>>> import numpy as np
>>> np.set_printoptions(precision=2, suppress=True, linewidth=200)
>>> mat = np.load("arr.npy")
>>> mat
array([[ 3.12, -5.23, -5.34, -2.18],
       [-2.57,  4.37,  4.53,  1.72],
       [ 0.54, -0.89, -0.93, -0.18],
       [ 2.55, -4.4 , -4.54, -1.83],
       [-1.67,  2.88,  3.01,  1.06],
       [ 1.64, -2.66, -2.62, -1.15],
       [-2.61,  4.31,  4.24,  1.63],
       [-1.56,  2.29,  2.13,  0.82],
       [-1.85,  3.4 ,  3.34,  1.18],
       [ 0.57, -1.13, -0.86, -0.13],
       [-3.18,  5.21,  5.23,  1.96],
       [-3.04,  5.31,  5.23,  2.3 ],
       [-3.44,  5.83,  5.82,  2.31],
       [-2.98,  4.99,  5.05,  1.88],
       [ 2.07, -3.71, -3.45, -1.46],
       [-0.89,  1.46,  1.62,  0.63],
       [-1.21,  1.96,  1.81,  0.77],
       [-2.86,  4.58,  4.56,  1.83],
       [ 0.02,  0.33,  0.23,  0.08],
       [ 3.68, -5.95, -5.81, -2.44],
       [ 0.42, -0.67, -0.68, -0.2 ],
       [-2.23,  3.72,  3.5 ,  1.52],
       [ 3.65, -5.93, -6.02, -2.34],
       [ 2.91, -4.79, -4.89, -2.  ],
       [ 1.46, -2.46, -2.38, -0.91],
       [ 2.5 , -4.09, -4.03, -1.66],
       [ 0.82, -1.08, -1.24, -0.65],
       [-1.74,  2.75,  2.6 ,  1.12],
       [ 0.96, -1.85, -1.85, -0.73],
       [-1.09,  1.89,  2.01,  0.59],
       [ 5.18, -8.54, -8.46, -3.36],
       [ 0.9 , -1.44, -1.53, -0.63],
       [-4.42,  7.58,  7.66,  3.17],
       [-0.13, -0.12, -0.17, -0.1 ],
       [ 3.44, -5.61, -5.68, -2.41],
       [-1.26,  2.17,  2.3 ,  0.84],
       [-0.79,  1.38,  1.47,  0.44]])
>>> dist = np.linalg.norm(mat[:, None] - mat[None], axis=-1)
>>> np.unravel_index(dist.round(6).argmax(), dist.shape)
(np.int64(30), np.int64(32))
>>> dist.shape
(37, 37)
>>> dist[24].round(6).argsort(kind="stable")[:4]
array([24,  5, 28, 31])
>>> np.flatnonzero(dist[24] < dist.mean() / 2)
array([ 2,  3,  5,  9, 14, 20, 24, 25, 26, 28, 31])
>>> dist[:5, :5]
array([[ 0.  , 15.4 ,  7.  ,  1.33, 13.  ],
       [15.4 ,  0.  ,  8.41, 14.07,  2.4 ],
       [ 7.  ,  8.41,  0.  ,  5.67,  6.01],
       [ 1.33, 14.07,  5.67,  0.  , 11.67],
       [13.  ,  2.4 ,  6.01, 11.67,  0.  ]])
